$ ipython --no-banner

In [1]: import numpy as np

In [2]: np.set_printoptions(precision=1, suppress=True, linewidth=160, floatmode="fixed")

In [3]: A = np.array([[1, 1, 2, 0, 1, 1, 0, 0, 0],
   ...:     [1, 2, 2, 1, 1, 2, 0, 2, 0],
   ...:     [1, 0, 0, 1, 0, 1, 1, 1, 0],
   ...:     [0, 2, 2, 0, 2, 1, 1, 0, 1],
   ...:     [2, 1, 1, 0, 1, 0, 1, 2, 0],
   ...:     [2, 2, 0, 2, 1, 2, 0, 0, 1],
   ...:     [1, 2, 2, 1, 1, 0, 1, 2, 2],
   ...:     [1, 0, 1, 1, 2, 2, 0, 0, 1],
   ...:     [0, 0, 2, 2, 0, 1, 1, 1, 2]])

In [4]: A
Out[4]: 
array([[1, 1, 2, 0, 1, 1, 0, 0, 0],
       [1, 2, 2, 1, 1, 2, 0, 2, 0],
       [1, 0, 0, 1, 0, 1, 1, 1, 0],
       [0, 2, 2, 0, 2, 1, 1, 0, 1],
       [2, 1, 1, 0, 1, 0, 1, 2, 0],
       [2, 2, 0, 2, 1, 2, 0, 0, 1],
       [1, 2, 2, 1, 1, 0, 1, 2, 2],
       [1, 0, 1, 1, 2, 2, 0, 0, 1],
       [0, 0, 2, 2, 0, 1, 1, 1, 2]])

In [5]: Uu, sig, Vt = np.linalg.svd(A)

In [6]: sig
Out[6]: array([9.2, 3.4, 3.1, 3.0, 2.1, 1.8, 1.1, 1.0, 0.1])

In [7]: A2 = Uu[:, :8] @ np.diag(sig[:8]) @ Vt[:8]

In [8]: round(np.linalg.norm(A - A2, 2), 1), round(float(sig[8]), 1)
Out[8]: (np.float64(0.1), 0.1)

In [9]: np.linalg.matrix_rank(A2)
Out[9]: np.int64(8)

In [10]: x = np.array([1, 3, -1, -1, -2, 2, -2, -2, -1])

In [11]: np.linalg.norm(A @ x) <= np.linalg.norm(A, 2) * np.linalg.norm(x) + 1e-9
Out[11]: np.True_

In [12]: np.sign((A @ x).round(6))
Out[12]: array([ 1,  1, -1, -1, -1,  1, -1, -1, -1])

In [13]: A @ np.ones(9)
Out[13]: array([ 6.0, 11.0,  5.0,  9.0,  8.0, 10.0, 12.0,  8.0,  9.0])

In [14]: A @ np.eye(9)[7]
Out[14]: array([0.0, 2.0, 1.0, 0.0, 2.0, 0.0, 2.0, 0.0, 1.0])

In [15]: np.einsum("ij,j->i", A, x)
Out[15]: array([ 2,  2, -2, -1, -4,  7, -6, -2, -8])

In [16]: A * x
Out[16]: 
array([[ 1,  3, -2,  0, -2,  2,  0,  0,  0],
       [ 1,  6, -2, -1, -2,  4,  0, -4,  0],
       [ 1,  0,  0, -1,  0,  2, -2, -2,  0],
       [ 0,  6, -2,  0, -4,  2, -2,  0, -1],
       [ 2,  3, -1,  0, -2,  0, -2, -4,  0],
       [ 2,  6,  0, -2, -2,  4,  0,  0, -1],
       [ 1,  6, -2, -1, -2,  0, -2, -4, -2],
       [ 1,  0, -1, -1, -4,  4,  0,  0, -1],
       [ 0,  0, -2, -2,  0,  2, -2, -2, -2]])

In [17]: (A @ x).argmax()
Out[17]: np.int64(5)

In [18]: (A * x).sum(axis=1)
Out[18]: array([ 2,  2, -2, -1, -4,  7, -6, -2, -8])

In [19]: A @ (2 * x)
Out[19]: array([  4,   4,  -4,  -2,  -8,  14, -12,  -4, -16])

In [20]: A2 = A / np.linalg.norm(A, axis=1, keepdims=True)

In [21]: cov = A2 @ A2.T

In [22]: (np.abs(cov) > 0.9).astype(int)
Out[22]: 
array([[1, 0, 0, 0, 0, 0, 0, 0, 0],
       [0, 1, 0, 0, 0, 0, 0, 0, 0],
       [0, 0, 1, 0, 0, 0, 0, 0, 0],
       [0, 0, 0, 1, 0, 0, 0, 0, 0],
       [0, 0, 0, 0, 1, 0, 0, 0, 0],
       [0, 0, 0, 0, 0, 1, 0, 0, 0],
       [0, 0, 0, 0, 0, 0, 1, 0, 0],
       [0, 0, 0, 0, 0, 0, 0, 1, 0],
       [0, 0, 0, 0, 0, 0, 0, 0, 1]])

In [23]: np.round(np.degrees(np.arccos(np.clip(cov[4, 2], -1, 1))), 1)
Out[23]: np.float64(49.8)

In [24]: A2 = np.linalg.inv(A)

In [25]: np.round(A @ A2, 1) + 0
Out[25]: 
array([[1.0, 0.0, 0.0, 0.0, 0.0, 0.0, 0.0, 0.0, 0.0],
       [0.0, 1.0, 0.0, 0.0, 0.0, 0.0, 0.0, 0.0, 0.0],
       [0.0, 0.0, 1.0, 0.0, 0.0, 0.0, 0.0, 0.0, 0.0],
       [0.0, 0.0, 0.0, 1.0, 0.0, 0.0, 0.0, 0.0, 0.0],
       [0.0, 0.0, 0.0, 0.0, 1.0, 0.0, 0.0, 0.0, 0.0],
       [0.0, 0.0, 0.0, 0.0, 0.0, 1.0, 0.0, 0.0, 0.0],
       [0.0, 0.0, 0.0, 0.0, 0.0, 0.0, 1.0, 0.0, 0.0],
       [0.0, 0.0, 0.0, 0.0, 0.0, 0.0, 0.0, 1.0, 0.0],
       [0.0, 0.0, 0.0, 0.0, 0.0, 0.0, 0.0, 0.0, 1.0]])

In [26]: round(np.linalg.slogdet(A)[0], 1)
Out[26]: np.float64(-1.0)

In [27]: (np.abs(A2) > 1e-9).astype(int)
Out[27]: 
array([[1, 1, 1, 1, 1, 1, 1, 1, 1],
       [0, 1, 1, 1, 1, 1, 1, 1, 1],
       [0, 1, 1, 1, 1, 1, 1, 1, 1],
       [1, 1, 1, 1, 1, 1, 1, 1, 1],
       [1, 1, 1, 1, 1, 1, 1, 1, 1],
       [1, 1, 1, 1, 1, 1, 1, 1, 1],
       [0, 1, 1, 1, 1, 1, 1, 1, 1],
       [0, 1, 1, 1, 1, 1, 1, 1, 1],
       [1, 1, 1, 1, 1, 1, 1, 1, 1]])

In [28]: print(round(np.log10(np.linalg.cond(A))))
2

In [29]: np.argsort(-np.linalg.norm(A, axis=0).round(6), kind="stable")[:3]
Out[29]: array([2, 1, 5])

In [30]: X = np.load("run14.npy")

In [31]: X
Out[31]: 
array([[  0,   7,   5,  -9,   7,  -6,  13, -16,  -1],
       [ -7,   0,   0,   6,   1,  -3,  14,   4,  -2],
       [ -5,   0,   0,   6,   0,  -2,   3,   5,  -1],
       [  9,  -6,  -6,   0,  13,  -4, -11,   9,   4],
       [ -7,  -1,   0, -13,   0,  15,  13,  14,   1],
       [  6,   3,   2,   4, -15,   0,  -7, -10,   8],
       [-13, -14,  -3,  11, -13,   7,   0,  13,  17],
       [ 16,  -4,  -5,  -9, -14,  10, -13,   0,  -5],
       [  1,   2,   1,  -4,  -1,  -8, -17,   5,   0]])

In [32]: # skew, so no eigenvalue has a real part

In [33]: rk = np.linalg.matrix_rank(X)

In [34]: rk
Out[34]: np.int64(8)

In [35]: N = np.linalg.svd(X)[2][rk:].T

In [36]: np.allclose(X @ N, 0)
Out[36]: True

In [37]: print(np.round(N[:, 0] / N[np.abs(N[:, 0]).round(6).argmax(), 0], 1) + 0)
[ 0.3 -0.4  1.0  0.1  0.0  0.0  0.1  0.2 -0.1]

In [38]: x = np.array([2, 2, 2, 2, 3, 2, 4, 5, 3])

In [39]: h1 = np.maximum(X @ x, 0)

In [40]: np.maximum(X @ (3 * x), 0)
Out[40]: array([  0, 195,  96, 114, 339,   0, 159,   0,   0])

In [41]: X.T @ h1
Out[41]: array([-1753, -1083,  -387,  -304,  -130,  1655,  2057,  3033,  1004])

In [42]: np.maximum(X @ x, 0) - np.maximum(-X @ x, 0)
Out[42]: array([-16,  65,  32,  38, 113, -69,  53, -93, -62])

In [43]: X * (h1 > 1e-9)[:, None]
Out[43]: 
array([[  0,   0,   0,   0,   0,   0,   0,   0,   0],
       [ -7,   0,   0,   6,   1,  -3,  14,   4,  -2],
       [ -5,   0,   0,   6,   0,  -2,   3,   5,  -1],
       [  9,  -6,  -6,   0,  13,  -4, -11,   9,   4],
       [ -7,  -1,   0, -13,   0,  15,  13,  14,   1],
       [  0,   0,   0,   0,   0,   0,   0,   0,   0],
       [-13, -14,  -3,  11, -13,   7,   0,  13,  17],
       [  0,   0,   0,   0,   0,   0,   0,   0,   0],
       [  0,   0,   0,   0,   0,   0,   0,   0,   0]])

In [44]: x = np.array([2, 2, 0, 2, 2, 2, 2, 2, 2])

In [45]: X @ x
Out[45]: array([-10,  26,  12,  28,  44, -22,  16, -38, -44])

In [46]: X @ np.ones(9)
Out[46]: array([  0.0,  13.0,   6.0,   8.0,  22.0,  -9.0,   5.0, -24.0, -21.0])

In [47]: (X @ x).argmax()
Out[47]: np.int64(4)

In [48]: np.einsum("ij,j->i", X, x)
Out[48]: array([-10,  26,  12,  28,  44, -22,  16, -38, -44])

In [49]: X @ np.eye(9)[5]
Out[49]: array([-6.0, -3.0, -2.0, -4.0, 15.0,  0.0,  7.0, 10.0, -8.0])

In [50]: (X * x).sum(axis=1)
Out[50]: array([-10,  26,  12,  28,  44, -22,  16, -38, -44])

In [51]: print(np.sign((X @ x).round(6)))
[-1  1  1  1  1 -1  1 -1 -1]
